>>> import numpy as np
>>> from numpy import linalg as LA
>>> np.set_printoptions(suppress=True, linewidth=160)
>>> rnd = lambda a: np.round(a, 3) + 0
>>> m1 = np.load("arr.npy")
>>> print(m1)
[[-3.716 -2.939 -0.396  1.547]
 [-1.105 -1.845  4.377 -1.105]
 [ 0.469 -2.122 -3.413  2.937]
 [-4.047  1.491  2.477 -0.513]
 [ 1.16   2.292 -3.343  2.688]
 [ 0.228 -3.733 -2.551  2.123]
 [ 0.889  0.624 -4.247 -2.404]
 [-0.024  3.992  2.534  1.625]
 [-0.98   3.636  1.742  2.79 ]
 [ 0.594  2.937  1.15   3.834]
 [ 1.19  -1.765 -2.651  3.666]
 [-0.613  3.148 -3.535 -1.489]
 [-2.222  1.17  -1.546 -4.038]
 [-0.205  1.815  3.115  3.458]]
>>> Ac = m1 - m1.mean(axis=0)
>>> U, sv, VT = LA.svd(Ac, full_matrices=False)
>>> print(LA.matrix_rank(Ac))
4
>>> print(np.abs(U[:, 0]).argmax())
7
>>> print(rnd(np.abs(VT[-1])))
[0.855 0.184 0.325 0.359]
>>> print(np.abs(VT[0]).argmax())
2
>>> theta = np.radians(135)
>>> Rm = np.eye(4)
>>> Rm[2, 2] = Rm[3, 3] = np.cos(theta)
>>> Rm[2, 3], Rm[3, 2] = -np.sin(theta), np.sin(theta)
>>> print(rnd(Rm))
[[ 1.     0.     0.     0.   ]
 [ 0.     1.     0.     0.   ]
 [ 0.     0.    -0.707 -0.707]
 [ 0.     0.     0.707 -0.707]]
>>> other = m1 @ Rm.T
>>> print(np.allclose(m1 @ m1.T, other @ other.T))
True
>>> vec = np.array([0, 0, 4, 0])
>>> target = m1 @ vec
>>> print(rnd(LA.lstsq(m1, target)[0]))
[0. 0. 4. 0.]
>>> rng = np.random.default_rng(943)
>>> target = target + 0.3 * rng.normal(size=14)
>>> print(rnd(target))
[ -1.744  17.328 -13.61   10.056 -13.17  -10.499 -16.733  10.663   6.935   4.212 -10.891 -13.827  -5.88   12.62 ]
>>> coef, *_ = LA.lstsq(m1, target)
>>> print(rnd(coef))
[-0.02   0.067  3.977 -0.036]
>>> print([round(float(LA.norm(LA.solve(m1.T @ m1 + lam * np.eye(4), m1.T @ target))), 2) for lam in (0, 1, 10, 100)])
[3.98, 3.94, 3.63, 2.12]
>>> print(coef.round())
[-0.  0.  4. -0.]
